% python3 -q
>>> import numpy as np
>>> import numpy.linalg as la
>>> np.set_printoptions(suppress=True, linewidth=120)
>>> tidy = lambda a: np.round(a, 2) + 0
>>> W0 = np.loadtxt("data.csv", delimiter=",")
>>> W0
array([[ 3.66,  2.6 , -0.04, -0.01],
       [-4.97, -3.47,  0.28, -0.13],
       [ 5.27,  3.88,  0.  , -0.03],
       [ 2.7 ,  1.91, -0.07,  0.15],
       [ 1.69,  1.07,  0.06,  0.12],
       [ 2.33,  1.78, -0.08,  0.08],
       [ 3.6 ,  2.67,  0.09,  0.12],
       [ 7.2 ,  5.26, -0.11, -0.01],
       [-4.56, -3.53, -0.08, -0.02],
       [-2.9 , -2.2 , -0.13,  0.  ],
       [ 9.01,  6.62, -0.01,  0.06],
       [ 7.2 ,  5.26,  0.04, -0.14],
       [ 2.46,  1.69,  0.01, -0.06],
       [-0.88, -0.69, -0.02, -0.02],
       [ 2.51,  1.83,  0.03, -0.01],
       [ 4.27,  3.26, -0.12,  0.02],
       [ 0.61,  0.47,  0.14, -0.01],
       [ 0.47,  0.37, -0.12,  0.06],
       [ 1.06,  0.95,  0.12, -0.01],
       [-1.65, -1.24,  0.  , -0.13],
       [-1.03, -0.93, -0.14, -0.13],
       [-2.94, -2.2 ,  0.07, -0.06],
       [-1.81, -1.2 ,  0.04,  0.18],
       [ 0.46,  0.19,  0.02,  0.01],
       [ 3.37,  2.57,  0.08, -0.01],
       [ 3.12,  2.18, -0.14, -0.15],
       [ 4.05,  2.96,  0.07,  0.36],
       [ 1.88,  1.48, -0.05, -0.07],
       [ 0.2 ,  0.33, -0.01,  0.06],
       [-0.13, -0.28, -0.2 , -0.19],
       [ 2.29,  1.53,  0.06, -0.03],
       [ 9.02,  6.84, -0.14,  0.08],
       [ 0.81,  0.46,  0.11,  0.02],
       [-1.69, -1.42, -0.09,  0.05],
       [ 8.15,  6.13, -0.03, -0.06]])
>>> W2 = W0[[23, 8]].astype(float)
>>> for _ in range(4):
...     idx = la.norm(W0[:, None] - W2, axis=-1).argmin(axis=1)
...     W2 = np.array([W0[idx == j].mean(axis=0) for j in range(2)])
... 
>>> idx
array([0, 1, 0, 0, 0, 0, 0, 0, 1, 1, 0, 0, 0, 1, 0, 0, 1, 1, 0, 1, 1, 1, 1, 1, 0, 0, 0, 0, 1, 1, 0, 0, 1, 1, 0])
>>> tidy(W2[1] - W2[0])
array([-5.58, -4.15,  0.  , -0.04])
>>> Uu, s, vt = la.svd(W0)
>>> np.argmax(s[:-1] / (s[1:] + 1e-6)) + 1
np.int64(1)
>>> out = Uu[:, :1] @ np.diag(s[:1]) @ vt[:1]
>>> tidy(np.abs(W0 - out).max())
np.float64(0.34)
>>> tidy(la.norm(W0 - out, 2)), tidy(s[1])
(np.float64(0.69), np.float64(0.69))
>>> D = la.norm(W0[:, None] - W0[None], axis=-1)
>>> np.flatnonzero(D[11] < D.mean() / 2)
array([ 2,  7, 10, 11, 31, 34])
>>> tidy(D[:5, :5])
array([[ 0.  , 10.56,  2.06,  1.19,  2.5 ],
       [10.56,  0.  , 12.61,  9.38,  8.07],
       [ 2.06, 12.61,  0.  ,  3.24,  4.55],
       [ 1.19,  9.38,  3.24,  0.  ,  1.32],
       [ 2.5 ,  8.07,  4.55,  1.32,  0.  ]])
>>> (D + 1e9 * np.eye(35)).round(6).argmin(axis=1)
array([ 6,  8, 15, 14, 27, 12,  0, 11,  1, 21, 31,  7, 14, 20, 12, 26, 32, 23, 32, 33, 13,  9, 33, 17,  6, 24, 15, 30,
       17, 28, 12, 10, 16, 19, 10])
>>> D.shape
(35, 35)
>>> np.unravel_index(D.round(6).argmax(), D.shape)
(np.int64(1), np.int64(31))
>>> D[11].round(6).argsort(kind="stable")[:4]
array([11,  7, 34, 10])
>>> Xs = (W0 - W0.mean(axis=0)) / W0.std(axis=0)
>>> Xs.std(axis=0)
array([1., 1., 1., 1.])
>>> coef = la.lstsq(np.delete(Xs, 0, axis=1), Xs[:, 0])[0]
>>> tidy(coef)
array([ 1.  , -0.01,  0.  ])
>>> tidy(1 - np.var(Xs[:, 0] - np.delete(Xs, 0, axis=1) @ coef))
np.float64(1.0)
>>> A = np.loadtxt("m.csv", delimiter=",")
>>> A
array([[ 2.,  3., -2.,  3., -3., -3., -2.],
       [ 5.,  2.,  1.,  3., -1.,  0., -1.],
       [ 2.,  3., -2.,  3., -3., -3., -2.],
       [ 3.,  2.,  0., -3.,  1., -2.,  2.],
       [ 3.,  2.,  0., -3.,  1., -2.,  2.],
       [ 0.,  1.,  2.,  0., -1.,  3., -6.],
       [ 1., -3.,  2.,  2.,  2., -2., -2.],
       [ 3.,  2.,  0., -3.,  1., -2.,  2.],
       [ 1., -3.,  2.,  2.,  2., -2., -2.],
       [ 5.,  2.,  1.,  3., -1.,  0., -1.],
       [ 0.,  2.,  3.,  0.,  0.,  1., -3.],
       [ 1., -4.,  1.,  2.,  1.,  0., -5.],
       [ 3.,  4.,  3., -3.,  1., -1., -1.],
       [ 6.,  4., -2., -1., -1., -4., -1.],
       [ 3.,  1., -1., -3.,  0.,  0., -1.],
       [ 1., -1.,  0., -1.,  1.,  1., -1.],
       [ 0.,  3., -5.,  2., -4., -5., -4.],
       [ 1., -3.,  2.,  2.,  2., -2., -2.],
       [ 4., -1.,  2., -1.,  3., -4.,  0.],
       [ 1., -1.,  0., -1.,  1.,  1., -1.],
       [ 4., -5.,  4.,  2.,  3.,  3., -4.],
       [ 4., -5.,  4.,  2.,  3.,  3., -4.],
       [ 3.,  2.,  0., -3.,  1., -2.,  2.],
       [ 6.,  4.,  3.,  2.,  0., -6., -5.],
       [ 0., -1., -1.,  0., -1.,  2., -3.],
       [ 0.,  0.,  0.,  0.,  0.,  0.,  0.],
       [ 3.,  1., -1., -3.,  0.,  0., -1.],
       [ 0., -1., -1.,  0., -1.,  2., -3.],
       [ 3.,  5., -5., -1., -3., -7., -2.],
       [ 3.,  2.,  0., -3.,  1., -2.,  2.],
       [ 5.,  5., -2.,  0., -2., -5.,  0.],
       [ 0.,  2.,  3.,  0.,  0.,  1., -3.],
       [ 3., -1.,  3.,  0.,  2.,  3.,  1.],
       [-1., -3., -1.,  1.,  1., -4., -4.]])
>>> rng = np.random.default_rng(635375)
>>> idx = rng.permutation(7)
>>> out = A[:, idx] * rng.choice([-1, 1], 7)
>>> out
array([[ 2.,  3.,  3.,  2.,  2., -3., -3.],
       [-1.,  2.,  1.,  1.,  5., -3.,  0.],
       [ 2.,  3.,  3.,  2.,  2., -3., -3.],
       [-0.,  2., -1., -2.,  3.,  3., -2.],
       [-0.,  2., -1., -2.,  3.,  3., -2.],
       [-2.,  1.,  1.,  6.,  0., -0.,  3.],
       [-2., -3., -2.,  2.,  1., -2., -2.],
       [-0.,  2., -1., -2.,  3.,  3., -2.],
       [-2., -3., -2.,  2.,  1., -2., -2.],
       [-1.,  2.,  1.,  1.,  5., -3.,  0.],
       [-3.,  2., -0.,  3.,  0., -0.,  1.],
       [-1., -4., -1.,  5.,  1., -2.,  0.],
       [-3.,  4., -1.,  1.,  3.,  3., -1.],
       [ 2.,  4.,  1.,  1.,  6.,  1., -4.],
       [ 1.,  1., -0.,  1.,  3.,  3.,  0.],
       [-0., -1., -1.,  1.,  1.,  1.,  1.],
       [ 5.,  3.,  4.,  4.,  0., -2., -5.],
       [-2., -3., -2.,  2.,  1., -2., -2.],
       [-2., -1., -3., -0.,  4.,  1., -4.],
       [-0., -1., -1.,  1.,  1.,  1.,  1.],
       [-4., -5., -3.,  4.,  4., -2.,  3.],
       [-4., -5., -3.,  4.,  4., -2.,  3.],
       [-0.,  2., -1., -2.,  3.,  3., -2.],
       [-3.,  4., -0.,  5.,  6., -2., -6.],
       [ 1., -1.,  1.,  3.,  0., -0.,  2.],
       [-0.,  0., -0., -0.,  0., -0.,  0.],
       [ 1.,  1., -0.,  1.,  3.,  3.,  0.],
       [ 1., -1.,  1.,  3.,  0., -0.,  2.],
       [ 5.,  5.,  3.,  2.,  3.,  1., -7.],
       [-0.,  2., -1., -2.,  3.,  3., -2.],
       [ 2.,  5.,  2., -0.,  5., -0., -5.],
       [-3.,  2., -0.,  3.,  0., -0.,  1.],
       [-3., -1., -2., -1.,  3., -0.,  3.],
       [ 1., -3., -1.,  4., -1., -1., -4.]])
>>> Uu, _, vt = la.svd(A.T @ out)
>>> tidy(Uu @ vt)
array([[ 0.,  0.,  0.,  0.,  1.,  0.,  0.],
       [ 0.,  1.,  0.,  0.,  0.,  0.,  0.],
       [-1.,  0.,  0.,  0.,  0.,  0.,  0.],
       [ 0.,  0.,  0.,  0.,  0., -1.,  0.],
       [ 0.,  0., -1.,  0.,  0.,  0.,  0.],
       [ 0.,  0.,  0.,  0.,  0.,  0.,  1.],
       [ 0.,  0.,  0., -1.,  0.,  0.,  0.]])
>>> tidy(la.lstsq(A, out)[0])
array([[ 0.,  0.,  0.,  0.,  1.,  0.,  0.],
       [ 0.,  1.,  0.,  0.,  0.,  0.,  0.],
       [-1.,  0.,  0.,  0.,  0.,  0.,  0.],
       [ 0.,  0.,  0.,  0.,  0., -1.,  0.],
       [ 0.,  0., -1.,  0.,  0.,  0.,  0.],
       [ 0.,  0.,  0.,  0.,  0.,  0.,  1.],
       [ 0.,  0.,  0., -1.,  0.,  0.,  0.]])
>>> idx
array([2, 1, 4, 6, 0, 3, 5])
